$ python -q
>>> import numpy as np
>>> import numpy.linalg as la
>>> np.set_printoptions(precision=1, suppress=True, linewidth=100)
>>> feats = np.load("a.npy")
>>> print(feats)
[[ 0.  0.  0.  0. -9.]
 [ 0.  0.  0.  0.  0.]
 [ 0.  0.  0.  0.  4.]
 [ 0.  0.  0.  0. -5.]
 [-9.  0.  4. -5.  0.]]
>>> Uu, sv, Vt = la.svd(feats)
>>> V = Vt[:(sv > 1e-8).sum()]
>>> rng = np.random.default_rng(87861)
>>> vec = feats[0] + -1 * feats[2] + rng.integers(2) * np.eye(5)[1]
>>> print(vec)
[  0.   1.   0.   0. -13.]
>>> print(round(float(la.norm(vec - V.T @ V @ vec)), 1))
1.0
>>> print(np.diag(V.T @ V))
[0.7 0.  0.1 0.2 1. ]
>>> print(la.matrix_rank(np.vstack([feats, vec])))
3
>>> print(np.allclose(V.T @ V @ vec, vec))
False
>>> print(feats @ la.pinv(feats) @ feats)
[[ 0.  0.  0.  0. -9.]
 [ 0.  0.  0.  0.  0.]
 [ 0.  0.  0.  0.  4.]
 [ 0.  0.  0.  0. -5.]
 [-9.  0.  4. -5.  0.]]
>>> print(round(float(np.trace(la.pinv(feats) @ feats)), 1))
2.0
>>> print(round(float(la.det(feats.T)), 1))
0.0
>>> print(np.round(la.eigvals(feats), 1) + 0)
[-11.  11.   0.   0.   0.]
>>> print(round(float(la.det(feats[::-1])), 1))
0.0
>>> print(np.round(np.poly(feats), 1) + 0)
[   1.    0. -122.    0.    0.    0.]
>>> print(np.einsum("ii->", feats))
0.0
>>> print(np.kron(np.eye(2, dtype=int), feats))
[[ 0.  0.  0.  0. -9.  0.  0.  0.  0. -0.]
 [ 0.  0.  0.  0.  0.  0.  0.  0.  0.  0.]
 [ 0.  0.  0.  0.  4.  0.  0.  0.  0.  0.]
 [ 0.  0.  0.  0. -5.  0.  0.  0.  0. -0.]
 [-9.  0.  4. -5.  0. -0.  0.  0. -0.  0.]
 [ 0.  0.  0.  0. -0.  0.  0.  0.  0. -9.]
 [ 0.  0.  0.  0.  0.  0.  0.  0.  0.  0.]
 [ 0.  0.  0.  0.  0.  0.  0.  0.  0.  4.]
 [ 0.  0.  0.  0. -0.  0.  0.  0.  0. -5.]
 [-0.  0.  0. -0.  0. -9.  0.  4. -5.  0.]]
>>> F = np.loadtxt("case15.csv", delimiter=",")
>>> print(F)
[[-3.2 -3.8  0.5  0.3]
 [-3.5  2.9  1.3 -1.7]
 [ 0.  -1.5  4.6 -1.1]
 [ 1.2  1.3  2.9  3.7]
 [-4.3 -2.3  0.8 -0.9]
 [-0.9  1.5 -4.4 -1.6]
 [ 3.3 -1.3 -3.1  1.7]
 [-0.7  4.2 -1.1 -2.5]
 [ 1.7 -1.5 -0.7  4.4]
 [-2.3  2.8 -2.3  2.6]
 [ 3.5 -2.5  2.3 -1.2]
 [ 0.6 -1.3 -1.1 -4.7]
 [-1.  -0.4 -2.2 -4.4]
 [ 1.3 -0.1 -4.  -2.7]
 [-3.3 -3.3  1.5  1.1]
 [ 0.4 -2.8  1.1 -4. ]
 [-1.  -2.2 -4.4 -0.3]]
>>> print(np.round(la.norm(F, 1), 1), round(la.norm(F, np.inf), 1))
38.9 10.0
>>> print(round(la.norm(F) ** 2 / la.norm(F, 2) ** 2, 1))
3.0
>>> print(la.norm(F, axis=1))
[5.  5.  5.  5.  5.  5.  5.  5.1 5.  5.  5.  5.  5.  5.  5.  5.  5. ]
>>> print(np.round(F[11] @ F[3], 1))
-21.6
>>> print(np.round(la.norm(F[11], 1), 1), np.round(la.norm(F[11], np.inf), 1))
7.7 4.7
